$ python3 -q
>>> import numpy as np
>>> import numpy.linalg as la
>>> np.set_printoptions(precision=3, suppress=True, linewidth=200, legacy="1.25")
>>> def tidy(a):
...     return np.round(a, 3) + 0
... 
>>> data = np.load("arr.npy")
>>> data
array([[ 0.,  1., -1.,  9.],
       [ 1.,  0.,  0.,  0.],
       [-1.,  0.,  0.,  0.],
       [ 9.,  0.,  0.,  0.]])
>>> # symmetric, so the eigenvalues are real
>>> np.poly(data)
array([  1.,   0., -83.,   0.,   0.])
>>> tidy(la.det(data.T))
0.0
>>> np.einsum("ij,ji->", data, data)
166.0
>>> print(tidy(la.det(data[::-1])))
0.0
>>> tidy(la.eigvals(data).sum().real)
0.0
>>> np.kron(np.eye(2, dtype=int), data)
array([[ 0.,  1., -1.,  9.,  0.,  0., -0.,  0.],
       [ 1.,  0.,  0.,  0.,  0.,  0.,  0.,  0.],
       [-1.,  0.,  0.,  0., -0.,  0.,  0.,  0.],
       [ 9.,  0.,  0.,  0.,  0.,  0.,  0.,  0.],
       [ 0.,  0., -0.,  0.,  0.,  1., -1.,  9.],
       [ 0.,  0.,  0.,  0.,  1.,  0.,  0.,  0.],
       [-0.,  0.,  0.,  0., -1.,  0.,  0.,  0.],
       [ 0.,  0.,  0.,  0.,  9.,  0.,  0.,  0.]])
>>> m1 = np.array([[1, -3, 9, -27],
...     [1, -2, 4, -8],
...     [1, -1, 1, -1],
...     [1, 0, 0, 0],
...     [1, 1, 1, 1],
...     [1, 2, 4, 8]])
>>> # row 0 is much longer than the rest
>>> Q, R = la.qr(m1)
>>> Q.shape, R.shape
((6, 4), (4, 4))
>>> tidy(np.trace(Q @ Q.T))
4.0
>>> tidy(Q)
array([[-0.408, -0.598,  0.546, -0.373],
       [-0.408, -0.359, -0.109,  0.522],
       [-0.408, -0.12 , -0.436,  0.298],
       [-0.408,  0.12 , -0.436, -0.298],
       [-0.408,  0.359, -0.109, -0.522],
       [-0.408,  0.598,  0.546,  0.373]])
>>> np.allclose(R.T @ R, m1.T @ m1)
True
>>> tidy(Q @ R)
array([[  1.,  -3.,   9., -27.],
       [  1.,  -2.,   4.,  -8.],
       [  1.,  -1.,   1.,  -1.],
       [  1.,   0.,   0.,   0.],
       [  1.,   1.,   1.,   1.],
       [  1.,   2.,   4.,   8.]])
>>> tidy(Q.T @ Q)
array([[1., 0., 0., 0.],
       [0., 1., 0., 0.],
       [0., 0., 1., 0.],
       [0., 0., 0., 1.]])
>>> tidy(la.pinv(Q))
array([[-0.408, -0.408, -0.408, -0.408, -0.408, -0.408],
       [-0.598, -0.359, -0.12 ,  0.12 ,  0.359,  0.598],
       [ 0.546, -0.109, -0.436, -0.436, -0.109,  0.546],
       [-0.373,  0.522,  0.298, -0.298, -0.522,  0.373]])
>>> tidy(la.svd(Q, compute_uv=False))
array([1., 1., 1., 1.])
>>> tidy(Q @ Q.T)
array([[ 0.96 ,  0.127, -0.111, -0.032,  0.087, -0.032],
       [ 0.127,  0.579,  0.413,  0.016, -0.222,  0.087],
       [-0.111,  0.413,  0.46 ,  0.254,  0.016, -0.032],
       [-0.032,  0.016,  0.254,  0.46 ,  0.413, -0.111],
       [ 0.087, -0.222,  0.016,  0.413,  0.579,  0.127],
       [-0.032,  0.087, -0.032, -0.111,  0.127,  0.96 ]])
>>> P = m1 @ la.solve(m1.T @ m1, m1.T)
>>> tidy(P)
array([[ 0.96 ,  0.127, -0.111, -0.032,  0.087, -0.032],
       [ 0.127,  0.579,  0.413,  0.016, -0.222,  0.087],
       [-0.111,  0.413,  0.46 ,  0.254,  0.016, -0.032],
       [-0.032,  0.016,  0.254,  0.46 ,  0.413, -0.111],
       [ 0.087, -0.222,  0.016,  0.413,  0.579,  0.127],
       [-0.032,  0.087, -0.032, -0.111,  0.127,  0.96 ]])
>>> tidy(P @ m1[:, 0])
array([1., 1., 1., 1., 1., 1.])
>>> np.trace(P)
4.0
>>> x = np.array([1, 2, 0, -1])
>>> target = m1 @ x
>>> tidy(la.lstsq(m1, target)[0])
array([ 1.,  2.,  0., -1.])
>>> print(tidy(la.solve(m1.T @ m1, m1.T @ target)))
[ 1.  2.  0. -1.]
>>> rng = np.random.default_rng(24449)
>>> target = target + 0.1 * rng.normal(size=6)
>>> tidy(target)
array([22.002,  5.117,  0.18 ,  1.011,  1.958, -2.972])
>>> c, *_ = la.lstsq(m1, target)
>>> print(tidy(m1.T @ (target - m1 @ c)))
[0. 0. 0. 0.]
>>> c.round()
array([ 1.,  2.,  0., -1.])
>>> tidy(la.norm(target - m1 @ c))
0.065
>>> E = np.loadtxt("sample0.csv", delimiter=",")
>>> print(E)
[[1.    0.    0.   ]
 [0.5   0.5   0.   ]
 [0.167 0.333 0.5  ]]
>>> # row-stochastic, so 1 is an eigenvalue
>>> labels = rng.permutation(3)
>>> out = E[:, labels] * rng.choice([-1, 1], 3)
>>> print(out)
[[ 0.    -0.    -1.   ]
 [ 0.5   -0.    -0.5  ]
 [ 0.333 -0.5   -0.167]]
>>> U, _, VT = la.svd(E.T @ out)
>>> tidy(U @ VT)
array([[ 0.,  0., -1.],
       [ 1.,  0.,  0.],
       [ 0., -1.,  0.]])
>>> print(tidy(la.lstsq(E, out)[0]))
[[ 0.  0. -1.]
 [ 1.  0.  0.]
 [ 0. -1.  0.]]
>>> np.kron(np.eye(2, dtype=int), E)
array([[1.   , 0.   , 0.   , 0.   , 0.   , 0.   ],
       [0.5  , 0.5  , 0.   , 0.   , 0.   , 0.   ],
       [0.167, 0.333, 0.5  , 0.   , 0.   , 0.   ],
       [0.   , 0.   , 0.   , 1.   , 0.   , 0.   ],
       [0.   , 0.   , 0.   , 0.5  , 0.5  , 0.   ],
       [0.   , 0.   , 0.   , 0.167, 0.333, 0.5  ]])
>>> np.einsum("ij,ji->", E, E)
1.5
>>> tidy(la.eigvals(E).sum().real)
2.0
>>> tidy(la.det(E[::-1]))
-0.25
>>> print(np.poly(E))
[ 1.   -2.    1.25 -0.25]
>>> tidy(la.eigvals(E))
array([0.5, 0.5, 1. ])
>>> tidy(la.det(E.T))
0.25
